% ipython --no-banner

In [1]: import numpy as np

In [2]: import numpy.linalg as la

In [3]: np.set_printoptions(precision=1, suppress=True, linewidth=140, floatmode="fixed")

In [4]: r0 = np.array([2, 5, -5, -2, 2, -2, 5, -1])

In [5]: g = np.array([0, 5, 4, 3])

In [6]: E = r0[:, None] + g[None, :]

In [7]: E
Out[7]: 
array([[ 2,  7,  6,  5],
       [ 5, 10,  9,  8],
       [-5,  0, -1, -2],
       [-2,  3,  2,  1],
       [ 2,  7,  6,  5],
       [-2,  3,  2,  1],
       [ 5, 10,  9,  8],
       [-1,  4,  3,  2]])

In [8]: rank = la.matrix_rank(E)

In [9]: print(rank)
2

In [10]: null = la.svd(E)[2][rank:].T

In [11]: np.allclose(E @ null, 0)
Out[11]: True

In [12]: [int(la.matrix_rank(E[:, :j + 1])) for j in range(4)]
Out[12]: [1, 2, 2, 2]

In [13]: [int(la.matrix_rank(np.delete(E, i, axis=0))) for i in range(8)]
Out[13]: [2, 2, 2, 2, 2, 2, 2, 2]

In [14]: basis = np.array([[4, -3, 1, -5, -1, -4, 1, 2, 3, -4, -4],
    ...:     [4, 4, -4, -4, -4, 5, 1, -1, -4, 4, 0],
    ...:     [5, 4, 1, 3, -4, 4, 5, -1, -5, 3, -1],
    ...:     [4, -4, 4, -1, 2, 4, 2, 5, 0, 0, -1],
    ...:     [-3, 4, -4, -3, 5, 1, 3, 0, 3, 1, -4],
    ...:     [-3, 0, 0, -4, -1, 4, 2, 1, -5, -5, -4],
    ...:     [-5, 0, -1, 1, 4, 2, -2, 4, -5, 2, -4],
    ...:     [4, -5, -5, 5, -2, 5, -2, -1, 3, 3, 3],
    ...:     [2, 1, 4, 2, 2, -3, 2, 4, 2, 4, -5],
    ...:     [-1, 1, 1, -5, 3, -5, 0, -3, -2, -5, 0],
    ...:     [0, -3, -1, -4, 4, 2, 5, 1, 3, -3, -3]])

In [15]: rng = np.random.default_rng(75)

In [16]: X = (rng.random((22, 11)) < 0.25) @ basis

In [17]: X
Out[17]: 
array([[  7,   2,  -2, -14,  -2,  -4,   2,  -2,  -3,  -5,  -4],
       [  9,   8,  -3,  -1,  -8,   9,   6,  -2,  -9,   7,  -1],
       [ 11, -14,   0, -10,   6,   2,   6,   4,   7,  -9,  -5],
       [ -5,   0,  -1,   1,   4,   2,  -2,   4,  -5,   2,  -4],
       [  4,   4,  -4,  -4,  -4,   5,   1,  -1,  -4,   4,   0],
       [  0,   1,   1,  -9,  10,   0,   5,   2,   1,  -4,  -5],
       [  9,   0,   5,   2,  -2,   8,   7,   4,  -5,   3,  -2],
       [ -1,   1,   1,  -5,   3,  -5,   0,  -3,  -2,  -5,   0],
       [  0,   0,  -9, -11,   7,  16,   4,   5, -10,   0, -10],
       [  5,   0,   5,  -8,   8,  -4,  11,   7,  -4,  -3, -17],
       [  1,  -5,  -5,   1,  -3,   9,   0,   0,  -2,  -2,  -1],
       [  3,   1,  -4,  -8,  -1,   3,   0,   5,  -6,   2,  -8],
       [  6,  -4,  -1,   7,   0,   2,   0,   3,   5,   7,  -2],
       [ 19,   1,  -3,   1,  -9,   7,   7,   3,  -1,  10,  -7],
       [  1,   2,   5,  -3,   5,  -8,   2,   1,   0,  -1,  -5],
       [  1,  -1,   4,  -7,   9,  -6,   7,   2,   3,  -4,  -8],
       [  4,  -3,   1,  -5,  -1,  -4,   1,   2,   3,  -4,  -4],
       [ -2,   0,   0,  -8,   6,   9,   7,   6,  -2,  -4,  -9],
       [  7,   5,   5,   5,  -2,   1,   7,   3,  -3,   7,  -6],
       [  3,  -4,  -4,   0,   1,   0,  -2,  -4,   1,  -2,   3],
       [  9,   0,   5,   2,  -2,   8,   7,   4,  -5,   3,  -2],
       [ -2,   2,   5,  -7,   4,  -4,   4,   2,  -5,  -6,  -9]])

In [18]: la.cond(E) > 100
Out[18]: np.True_

In [19]: np.argsort(-la.norm(E, axis=0).round(6), kind="stable")[:3]
Out[19]: array([1, 2, 3])

In [20]: round(float(la.norm(E, 2) / la.norm(E)), 1)
Out[20]: 1.0
